% ipython --no-banner

In [1]: import numpy as np

In [2]: np.set_printoptions(precision=3, suppress=True, linewidth=140, legacy="1.25")

In [3]: E = np.loadtxt("x.csv", delimiter=",")

In [4]: print(E)
[[-0.647 -0.588  0.469  0.127]
 [ 0.266 -0.206  0.346 -0.876]
 [ 0.647 -0.683 -0.055  0.336]
 [ 0.304  0.381  0.811  0.323]]

In [5]: print(np.round(E.T @ E, 3) + 0)
[[1. 0. 0. 0.]
 [0. 1. 0. 0.]
 [0. 0. 1. 0.]
 [0. 0. 0. 1.]]

In [6]: print(np.linalg.pinv(E))
[[-0.647  0.266  0.647  0.304]
 [-0.588 -0.206 -0.683  0.381]
 [ 0.469  0.346 -0.055  0.811]
 [ 0.127 -0.876  0.336  0.323]]

In [7]: out = np.linalg.inv(E)

In [8]: print(np.round(np.linalg.det(E) * np.linalg.det(out), 3))
1.0

In [9]: print(out)
[[-0.647  0.266  0.647  0.304]
 [-0.588 -0.206 -0.683  0.381]
 [ 0.469  0.346 -0.055  0.811]
 [ 0.127 -0.876  0.336  0.323]]

In [10]: print(np.round(E @ out, 3) + 0)
[[1. 0. 0. 0.]
 [0. 1. 0. 0.]
 [0. 0. 1. 0.]
 [0. 0. 0. 1.]]

In [11]: print(np.linalg.inv(out))
[[-0.647 -0.588  0.469  0.127]
 [ 0.266 -0.206  0.346 -0.876]
 [ 0.647 -0.683 -0.055  0.336]
 [ 0.304  0.381  0.811  0.323]]

In [12]: print(np.linalg.det(E) * out)
[[ 0.647 -0.266 -0.647 -0.304]
 [ 0.588  0.206  0.683 -0.381]
 [-0.469 -0.346  0.055 -0.811]
 [-0.127  0.876 -0.336 -0.323]]
